In [1]: import numpy as np

In [2]: import numpy.linalg as la

In [3]: np.set_printoptions(suppress=True, linewidth=100)

In [4]: def rnd(a):
   ...:     return np.round(a, 3) + 0
   ...: 

In [5]: F = np.loadtxt("out14.csv", delimiter=",")

In [6]: F
Out[6]: 
array([[ 2., -1.,  0.],
       [ 0.,  3.,  0.],
       [ 0.,  3.,  0.],
       [ 0.,  0.,  0.],
       [ 0.,  0.,  0.],
       [ 1.,  0.,  0.],
       [ 0., -4.,  0.],
       [ 0.,  0.,  0.],
       [ 2.,  0.,  0.]])

In [7]: # rows 1 and 2 are equal

In [8]: [round(float(x), 3) for x in la.svd(F, compute_uv=False)[:3]]
Out[8]: [5.929, 2.974, 0.0]

In [9]: la.cond(F) > 100
Out[9]: np.True_

In [10]: ang = np.radians(135)

In [11]: R = np.eye(3)

In [12]: R[1, 1] = R[0, 0] = np.cos(ang)

In [13]: R[1, 0], R[0, 1] = -np.sin(ang), np.sin(ang)

In [14]: print(rnd(R))
[[-0.707  0.707  0.   ]
 [-0.707 -0.707  0.   ]
 [ 0.     0.     1.   ]]

In [15]: out = F @ R.T

In [16]: print(rnd(out))
[[-2.121 -0.707  0.   ]
 [ 2.121 -2.121  0.   ]
 [ 2.121 -2.121  0.   ]
 [ 0.     0.     0.   ]
 [ 0.     0.     0.   ]
 [-0.707 -0.707  0.   ]
 [-2.828  2.828  0.   ]
 [ 0.     0.     0.   ]
 [-1.414 -1.414  0.   ]]

In [17]: out = np.array([[1, 1], [2, 5], [2, 0]])

In [18]: np.einsum("ik,kj->ij", F, out)
Out[18]: 
array([[  0.,  -3.],
       [  6.,  15.],
       [  6.,  15.],
       [  0.,   0.],
       [  0.,   0.],
       [  1.,   1.],
       [ -8., -20.],
       [  0.,   0.],
       [  2.,   2.]])

In [19]: print(out.T @ F.T)
[[  0.   6.   6.   0.   0.   1.  -8.   0.   2.]
 [ -3.  15.  15.   0.   0.   1. -20.   0.   2.]]

In [20]: np.einsum("ik,kj->ji", F, out)
Out[20]: 
array([[  0.,   6.,   6.,   0.,   0.,   1.,  -8.,   0.,   2.],
       [ -3.,  15.,  15.,   0.,   0.,   1., -20.,   0.,   2.]])

In [21]: np.einsum("ij->j", F)
Out[21]: array([5., 1., 0.])

In [22]: la.matrix_rank(np.vstack([F, out.T]))
Out[22]: np.int64(3)

In [23]: la.matrix_rank(F @ out)
Out[23]: np.int64(2)

In [24]: out = np.array([[-2, -1, -1, -3, 0, 2, -3, -3],
    ...:     [-3, 0, 1, 2, -1, 3, 3, 1],
    ...:     [-1, 0, 1, 3, 3, -1, -1, -3],
    ...:     [-1, 0, 1, 3, -2, -1, -1, -1],
    ...:     [3, 0, 2, 1, -1, 1, 0, -3],
    ...:     [0, -1, -1, 3, -3, -1, 1, -1],
    ...:     [-2, 1, -3, 0, 0, -2, 3, -3],
    ...:     [3, -3, 0, -3, -1, 0, 2, 1]])

In [25]: W0 = out + out.T

In [26]: print(W0)
[[-4 -4 -2 -4  3  2 -5  0]
 [-4  0  1  2 -1  2  4 -2]
 [-2  1  2  4  5 -2 -4 -3]
 [-4  2  4  6 -1  2 -1 -4]
 [ 3 -1  5 -1 -2 -2  0 -4]
 [ 2  2 -2  2 -2 -2 -1 -1]
 [-5  4 -4 -1  0 -1  6 -1]
 [ 0 -2 -3 -4 -4 -1 -1  2]]

In [27]: # symmetric, so the eigenvalues are real

In [28]: O, R = la.qr(W0)

In [29]: rnd(O @ R)
Out[29]: 
array([[-4., -4., -2., -4.,  3.,  2., -5.,  0.],
       [-4.,  0.,  1.,  2., -1.,  2.,  4., -2.],
       [-2.,  1.,  2.,  4.,  5., -2., -4., -3.],
       [-4.,  2.,  4.,  6., -1.,  2., -1., -4.],
       [ 3., -1.,  5., -1., -2., -2.,  0., -4.],
       [ 2.,  2., -2.,  2., -2., -2., -1., -1.],
       [-5.,  4., -4., -1.,  0., -1.,  6., -1.],
       [ 0., -2., -3., -4., -4., -1., -1.,  2.]])

In [30]: rnd(np.trace(O @ O.T))
Out[30]: np.float64(8.0)

In [31]: rnd(abs(R[0, 0])), rnd(la.norm(W0[:, 0]))
Out[31]: (np.float64(9.487), np.float64(9.487))

In [32]: out = np.array([[3, -1],
    ...:     [0, 3],
    ...:     [1, -3],
    ...:     [-1, 3],
    ...:     [-2, -1],
    ...:     [0, 1],
    ...:     [-3, 3],
    ...:     [-1, 1]])

In [33]: W0 @ out
Out[33]: 
array([[ -1, -30],
       [-21,  20],
       [ -3, -11],
       [ -5,  12],
       [ 23, -28],
       [ 10,  12],
       [-35,  42],
       [ 10,  -7]])

In [34]: out @ W0
---------------------------------------------------------------------------
ValueError                                Traceback (most recent call last)
Cell In[34], line 1
----> 1 out @ W0

ValueError: matmul: Input operand 1 has a mismatch in its core dimension 0, with gufunc signature (n?,k),(k,m?)->(n?,m?) (size 8 is different from 2)

In [35]: np.vstack([W0, out.T]).shape
Out[35]: (10, 8)

In [36]: la.matrix_rank(np.vstack([W0, out.T]))
Out[36]: np.int64(8)

In [37]: np.einsum("ij->j", W0)
Out[37]: array([-14,   2,   1,   4,  -2,  -2,  -2, -13])

In [38]: out.T @ W0.T
Out[38]: 
array([[ -1, -21,  -3,  -5,  23,  10, -35,  10],
       [-30,  20, -11,  12, -28,  12,  42,  -7]])

In [39]: la.matrix_rank(W0 @ out)
Out[39]: np.int64(2)

In [40]: rng = np.random.default_rng(83325)

In [41]: labels = rng.permutation(8)

In [42]: labels
Out[42]: array([3, 6, 2, 7, 4, 0, 5, 1])

In [43]: out = W0[labels][:, labels]

In [44]: np.allclose(out, W0)
Out[44]: False

In [45]: print(np.trace(out))
8

In [46]: rnd(np.sort(np.abs(la.eigvals(out))))
Out[46]: array([ 1.475,  1.506,  5.1  ,  5.219,  7.1  , 10.46 , 11.795, 13.615])

In [47]: rnd(la.det(out)), rnd(la.det(W0[labels]))
Out[47]: (np.float64(705384.0), np.float64(-705384.0))

In [48]: cov = W0.T @ W0

In [49]: print(rnd(la.eigvalsh(cov)[::-1]))
[185.358 139.126 109.413  50.404  27.243  26.012   2.268   2.177]

In [50]: print(np.allclose(cov, cov.T))
True

In [51]: np.diag(cov)
Out[51]: array([90, 46, 79, 94, 60, 26, 96, 51])

In [52]: m1 = np.load("mat.npy")

In [53]: m1
Out[53]: 
array([[22,  3, -2,  3],
       [ 2, 61, -3,  0],
       [-3,  1, 41, -2],
       [ 0,  1,  0, 63]])

In [54]: r0 = np.array([-1, 0, -1, 5])

In [55]: out = m1 + np.outer(r0, np.eye(4)[0])

In [56]: print(rnd(la.det(out) / la.det(m1)), rnd(1 + la.solve(m1, r0)[0]))
0.941 0.941

In [57]: ang = np.radians(138)

In [58]: R = np.eye(4)

In [59]: R[2, 2] = R[3, 3] = np.cos(ang)

In [60]: R[2, 3], R[3, 2] = -np.sin(ang), np.sin(ang)

In [61]: print(rnd(R))
[[ 1.     0.     0.     0.   ]
 [ 0.     1.     0.     0.   ]
 [ 0.     0.    -0.743 -0.669]
 [ 0.     0.     0.669 -0.743]]

In [62]: out = m1 @ R.T

In [63]: rnd(np.abs(out - m1).max(axis=0))
Out[63]: array([  0.   ,   0.   ,  70.131, 109.818])

In [64]: rnd(out)
Out[64]: 
array([[ 22.   ,   3.   ,  -0.521,  -3.568],
       [  2.   ,  61.   ,   2.229,  -2.007],
       [ -3.   ,   1.   , -29.131,  28.921],
       [  0.   ,   1.   , -42.155, -46.818]])

In [65]: out = m1 + rng.integers(-2, 3, (4, 3)) @ rng.integers(-2, 3, (3, 4))

In [66]: out
Out[66]: 
array([[21,  0,  2,  0],
       [ 3, 59, -3, -1],
       [ 1,  3, 33,  2],
       [ 2, -1,  0, 65]])

In [67]: rnd(la.svd(out - m1, compute_uv=False))
Out[67]: array([11.489,  4.094,  2.057,  0.   ])

In [68]: la.matrix_rank(out - m1, tol=1e-8)
Out[68]: np.int64(3)

In [69]: np.abs(out - m1).sum(axis=1)
Out[69]: array([11,  4, 18,  6])

In [70]: O = m1.astype(float).copy()

In [71]: for j in range(4):
    ...:     O[:, j] -= O[:, :j] @ (O[:, :j].T @ O[:, j])
    ...:     O[:, j] /= la.norm(O[:, j])
    ...: 

In [72]: print(rnd(O))
[[ 0.987 -0.086  0.137  0.001]
 [ 0.09   0.996 -0.023 -0.016]
 [-0.135  0.035  0.99  -0.001]
 [ 0.     0.017  0.001  1.   ]]

In [73]: rnd(O.T @ m1)
Out[73]: 
array([[22.293,  8.298, -7.76 ,  3.23 ],
       [ 0.   , 60.524, -1.381,  0.714],
       [ 0.   ,  0.   , 40.396, -1.534],
       [ 0.   ,  0.   ,  0.   , 62.998]])

In [74]: x0 = np.array([0, 0, -2, -1])

In [75]: y = m1 @ x0

In [76]: coef, lr = np.zeros(4), 1 / la.norm(m1, 2) ** 2

In [77]: for i in range(5):
    ...:     coef -= lr * m1.T @ (m1 @ coef - y)
    ...:     if i % 1 == 0: print(i, round(la.norm(m1 @ coef - y), 3))
    ...: 
0 48.139
1 27.896
2 16.315
3 9.722
4 6.015

In [78]: rnd(la.cond(m1))
Out[78]: np.float64(2.942)

In [79]: print(rnd(coef))
[ 0.117  0.004 -1.856 -0.997]

In [80]: r0 = np.array([-1, 2, 0, 1])

In [81]: A = np.outer(rng.normal(size=33), r0) + 0.3 * rng.normal(size=(33, 4))

In [82]: rnd(A)
Out[82]: 
array([[-0.386,  0.828, -0.114,  0.135],
       [ 0.214, -0.607, -0.069, -0.524],
       [ 0.251, -0.679, -0.052, -0.381],
       [ 0.719, -0.699,  0.05 , -0.293],
       [-0.213,  0.832, -0.375,  0.23 ],
       [-0.556,  1.281, -0.466,  0.633],
       [-0.192,  0.846, -0.275,  0.358],
       [-0.022,  0.042,  0.053, -0.146],
       [-0.47 ,  1.409,  0.043,  0.518],
       [-1.007,  1.233, -0.103,  0.294],
       [ 0.35 , -0.005,  0.221, -0.419],
       [-0.813,  1.776,  0.366,  0.968],
       [ 0.157, -0.735,  0.152, -0.502],
       [-0.076, -1.012, -0.353, -0.689],
       [-1.491,  1.993, -0.149,  0.841],
       [-1.387,  2.318, -0.057,  1.384],
       [ 1.756, -3.237, -0.046, -1.794],
       [ 1.104, -1.174, -0.71 , -1.09 ],
       [ 0.203,  0.673,  0.173, -0.197],
       [ 0.277, -0.807, -0.522,  0.11 ],
       [-0.057,  0.392,  0.217, -0.269],
       [ 0.426,  0.619,  0.109, -0.04 ],
       [-1.326,  3.04 ,  0.373,  1.518],
       [-0.446,  1.699, -0.27 ,  0.731],
       [ 1.564, -2.84 ,  0.322, -1.228],
       [ 0.755,  0.432, -0.028, -0.144],
       [ 3.101, -5.816,  0.093, -3.521],
       [ 0.496, -0.443, -0.133,  0.225],
       [-0.534,  0.604,  0.213, -0.015],
       [-0.424,  1.262,  0.404,  0.805],
       [ 1.849, -3.549, -0.245, -2.213],
       [ 0.423, -1.26 ,  0.131, -0.455],
       [ 0.477, -0.924, -0.719, -1.095]])

In [83]: cent = A[[31, 29]].astype(float)

In [84]: for _ in range(7):
    ...:     labels = la.norm(A[:, None] - cent, axis=-1).argmin(axis=1)
    ...:     cent = np.array([A[labels == j].mean(axis=0) for j in range(2)])
    ...: 

In [85]: print(labels)
[1 0 0 0 1 1 1 1 1 1 1 1 0 0 1 1 0 0 1 0 1 1 1 1 0 1 0 0 1 1 0 0 0]

In [86]: np.bincount(labels)
Out[86]: array([14, 19])

In [87]: rnd(cent)
Out[87]: 
array([[ 0.879, -1.699, -0.15 , -0.961],
       [-0.399,  1.12 ,  0.018,  0.378]])

In [88]: np.abs(cent[1] - cent[0]).argmax()
Out[88]: np.int64(1)

In [89]: O, R = la.qr(A)

In [90]: print(np.allclose(R.T @ R, A.T @ A))
True

In [91]: rnd(O @ R)
Out[91]: 
array([[-0.386,  0.828, -0.114,  0.135],
       [ 0.214, -0.607, -0.069, -0.524],
       [ 0.251, -0.679, -0.052, -0.381],
       [ 0.719, -0.699,  0.05 , -0.293],
       [-0.213,  0.832, -0.375,  0.23 ],
       [-0.556,  1.281, -0.466,  0.633],
       [-0.192,  0.846, -0.275,  0.358],
       [-0.022,  0.042,  0.053, -0.146],
       [-0.47 ,  1.409,  0.043,  0.518],
       [-1.007,  1.233, -0.103,  0.294],
       [ 0.35 , -0.005,  0.221, -0.419],
       [-0.813,  1.776,  0.366,  0.968],
       [ 0.157, -0.735,  0.152, -0.502],
       [-0.076, -1.012, -0.353, -0.689],
       [-1.491,  1.993, -0.149,  0.841],
       [-1.387,  2.318, -0.057,  1.384],
       [ 1.756, -3.237, -0.046, -1.794],
       [ 1.104, -1.174, -0.71 , -1.09 ],
       [ 0.203,  0.673,  0.173, -0.197],
       [ 0.277, -0.807, -0.522,  0.11 ],
       [-0.057,  0.392,  0.217, -0.269],
       [ 0.426,  0.619,  0.109, -0.04 ],
       [-1.326,  3.04 ,  0.373,  1.518],
       [-0.446,  1.699, -0.27 ,  0.731],
       [ 1.564, -2.84 ,  0.322, -1.228],
       [ 0.755,  0.432, -0.028, -0.144],
       [ 3.101, -5.816,  0.093, -3.521],
       [ 0.496, -0.443, -0.133,  0.225],
       [-0.534,  0.604,  0.213, -0.015],
       [-0.424,  1.262,  0.404,  0.805],
       [ 1.849, -3.549, -0.245, -2.213],
       [ 0.423, -1.26 ,  0.131, -0.455],
       [ 0.477, -0.924, -0.719, -1.095]])

In [92]: cov = np.cov(A, rowvar=False)

In [93]: rnd(np.corrcoef(A[:, 3], A[:, 1])[0, 1])
Out[93]: np.float64(0.962)

In [94]: rnd(A.std(axis=0))
Out[94]: array([0.96 , 1.804, 0.288, 1.001])

In [95]: print(cov.shape)
(4, 4)

In [96]: rnd(la.eigvalsh(cov)[::-1])
Out[96]: array([5.194, 0.096, 0.078, 0.056])

In [97]: np.argsort(-A.std(axis=0).round(6), kind="stable")
Out[97]: array([1, 3, 0, 2])

In [98]: w1 = np.array([[0, 0, 0, 2], [1, 1, 2, 2], [0, 0, 1, 1], [2, 3, 3, 3]])

In [99]: coef = np.array([0, -3, -2, -3])

In [100]: act = np.maximum(A @ w1 + coef, 0)

In [101]: print(rnd((act > 0).mean(axis=0)))
[0.515 0.212 0.303 0.212]

In [102]: print((act > 0).astype(int))
[[1 0 0 0]
 [0 0 0 0]
 [0 0 0 0]
 [0 0 0 0]
 [1 0 0 0]
 [1 1 1 0]
 [1 0 1 0]
 [0 0 0 0]
 [1 0 1 1]
 [1 0 1 0]
 [0 0 0 0]
 [1 1 1 1]
 [0 0 0 0]
 [0 0 0 0]
 [1 1 1 1]
 [1 1 1 1]
 [0 0 0 0]
 [0 0 0 0]
 [1 0 0 0]
 [0 0 0 0]
 [0 0 0 0]
 [1 0 0 0]
 [1 1 1 1]
 [1 1 1 1]
 [0 0 0 0]
 [1 0 0 0]
 [0 0 0 0]
 [1 0 0 0]
 [1 0 0 0]
 [1 1 1 1]
 [0 0 0 0]
 [0 0 0 0]
 [0 0 0 0]]

In [103]: cent = np.array([[-5, -3], [-4, -4], [4, 4], [3, 5]])

In [104]: (act @ cent).round(6).argmax(axis=1)
Out[104]: 
array([1, 0, 0, 0, 1, 1, 1, 0, 1, 1, 0, 1, 0, 0, 1, 1, 0, 0, 1, 0, 0, 1, 1, 1, 0, 1, 0, 1, 1, 1, 0,
       0, 0])

In [105]: feats = np.load("block9.npy")

In [106]: feats
Out[106]: 
array([[ 70,  76,   4, -32],
       [ 76,  86,  -2, -44],
       [  4,  -2, 122,  54],
       [-32, -44,  54,  53]])

In [107]: # null space of dimension 1

In [108]: x0 = np.array([2, 5, -3, -3])

In [109]: a = np.maximum(feats @ x0, 0)

In [110]: feats * (a > 1e-9)[:, None]
Out[110]: 
array([[ 70,  76,   4, -32],
       [ 76,  86,  -2, -44],
       [  0,   0,   0,   0],
       [  0,   0,   0,   0]])

In [111]: np.maximum(feats @ x0, 0) - np.maximum(-feats @ x0, 0)
Out[111]: array([ 604,  720, -530, -605])

In [112]: np.flatnonzero(a > 1e-9)
Out[112]: array([0, 1])

In [113]: np.maximum(feats @ (3 * x0), 0)
Out[113]: array([1812, 2160,    0,    0])

In [114]: feats.T @ a
Out[114]: array([ 97000, 107824,    976, -51008])

In [115]: (feats - feats.T) / 2
Out[115]: 
array([[0., 0., 0., 0.],
       [0., 0., 0., 0.],
       [0., 0., 0., 0.],
       [0., 0., 0., 0.]])

In [116]: rnd(la.det(feats))
Out[116]: np.float64(0.0)

In [117]: np.allclose(feats @ feats.T, feats.T @ feats)
Out[117]: True

In [118]: rnd(np.sort(np.abs(la.eigvals(feats))))
Out[118]: array([  0.   ,   8.583, 135.879, 186.537])

In [119]: print(la.matrix_power(feats, 2))
[[11716 13256 -1112 -7064]
 [13256 15112 -2488 -8656]
 [-1112 -2488 17820  9410]
 [-7064 -8656  9410  8685]]

In [120]: np.allclose(feats, feats.T)
Out[120]: True

In [121]: (feats + feats.T) / 2
Out[121]: 
array([[ 70.,  76.,   4., -32.],
       [ 76.,  86.,  -2., -44.],
       [  4.,  -2., 122.,  54.],
       [-32., -44.,  54.,  53.]])

In [122]: np.trace(feats)
Out[122]: np.int64(331)
